% python3 -q
>>> import numpy as np
>>> np.set_printoptions(suppress=True, linewidth=120)
>>> feats = np.load("arr.npy")
>>> feats
array([[  0,   0,   0,   0,   0,   0,   0,   0,   0],
       [  9,   9,   0, -27,  -9,  18,  -9, -27,  27],
       [ -1,  -1,   0,   3,   1,  -2,   1,   3,  -3],
       [  8,   8,   0, -24,  -8,  16,  -8, -24,  24],
       [ -1,  -1,   0,   3,   1,  -2,   1,   3,  -3],
       [ -2,  -2,   0,   6,   2,  -4,   2,   6,  -6],
       [ -7,  -7,   0,  21,   7, -14,   7,  21, -21]])
>>> t = np.radians(45)
>>> R = np.eye(9)
>>> R[5, 5] = R[1, 1] = np.cos(t)
>>> R[5, 1], R[1, 5] = -np.sin(t), np.sin(t)
>>> R.round(2)
array([[ 1.  ,  0.  ,  0.  ,  0.  ,  0.  ,  0.  ,  0.  ,  0.  ,  0.  ],
       [ 0.  ,  0.71,  0.  ,  0.  ,  0.  ,  0.71,  0.  ,  0.  ,  0.  ],
       [ 0.  ,  0.  ,  1.  ,  0.  ,  0.  ,  0.  ,  0.  ,  0.  ,  0.  ],
       [ 0.  ,  0.  ,  0.  ,  1.  ,  0.  ,  0.  ,  0.  ,  0.  ,  0.  ],
       [ 0.  ,  0.  ,  0.  ,  0.  ,  1.  ,  0.  ,  0.  ,  0.  ,  0.  ],
       [ 0.  , -0.71,  0.  ,  0.  ,  0.  ,  0.71,  0.  ,  0.  ,  0.  ],
       [ 0.  ,  0.  ,  0.  ,  0.  ,  0.  ,  0.  ,  1.  ,  0.  ,  0.  ],
       [ 0.  ,  0.  ,  0.  ,  0.  ,  0.  ,  0.  ,  0.  ,  1.  ,  0.  ],
       [ 0.  ,  0.  ,  0.  ,  0.  ,  0.  ,  0.  ,  0.  ,  0.  ,  1.  ]])
>>> Y = feats @ R.T
>>> round(float(np.linalg.det(R)), 2), round(float(np.trace(R)), 2)
(1.0, 8.41)
>>> np.allclose(feats @ feats.T, Y @ Y.T)
True
>>> np.round(np.abs(Y - feats).max(axis=0), 2)
array([ 0.  , 10.09,  0.  ,  0.  ,  0.  , 11.64,  0.  ,  0.  ,  0.  ])
>>> np.allclose(np.linalg.norm(feats, axis=1), np.linalg.norm(Y, axis=1))
True
>>> np.round(R @ R, 2) + 0
array([[ 1.,  0.,  0.,  0.,  0.,  0.,  0.,  0.,  0.],
       [ 0.,  0.,  0.,  0.,  0.,  1.,  0.,  0.,  0.],
       [ 0.,  0.,  1.,  0.,  0.,  0.,  0.,  0.,  0.],
       [ 0.,  0.,  0.,  1.,  0.,  0.,  0.,  0.,  0.],
       [ 0.,  0.,  0.,  0.,  1.,  0.,  0.,  0.,  0.],
       [ 0., -1.,  0.,  0.,  0.,  0.,  0.,  0.,  0.],
       [ 0.,  0.,  0.,  0.,  0.,  0.,  1.,  0.,  0.],
       [ 0.,  0.,  0.,  0.,  0.,  0.,  0.,  1.,  0.],
       [ 0.,  0.,  0.,  0.,  0.,  0.,  0.,  0.,  1.]])
>>> (R != 0).astype(int)
array([[1, 0, 0, 0, 0, 0, 0, 0, 0],
       [0, 1, 0, 0, 0, 1, 0, 0, 0],
       [0, 0, 1, 0, 0, 0, 0, 0, 0],
       [0, 0, 0, 1, 0, 0, 0, 0, 0],
       [0, 0, 0, 0, 1, 0, 0, 0, 0],
       [0, 1, 0, 0, 0, 1, 0, 0, 0],
       [0, 0, 0, 0, 0, 0, 1, 0, 0],
       [0, 0, 0, 0, 0, 0, 0, 1, 0],
       [0, 0, 0, 0, 0, 0, 0, 0, 1]])
>>> (np.linalg.matrix_power((R != 0) + (R.T != 0) + np.eye(9), 9) > 0).astype(int)
array([[1, 0, 0, 0, 0, 0, 0, 0, 0],
       [0, 1, 0, 0, 0, 1, 0, 0, 0],
       [0, 0, 1, 0, 0, 0, 0, 0, 0],
       [0, 0, 0, 1, 0, 0, 0, 0, 0],
       [0, 0, 0, 0, 1, 0, 0, 0, 0],
       [0, 1, 0, 0, 0, 1, 0, 0, 0],
       [0, 0, 0, 0, 0, 0, 1, 0, 0],
       [0, 0, 0, 0, 0, 0, 0, 1, 0],
       [0, 0, 0, 0, 0, 0, 0, 0, 1]])
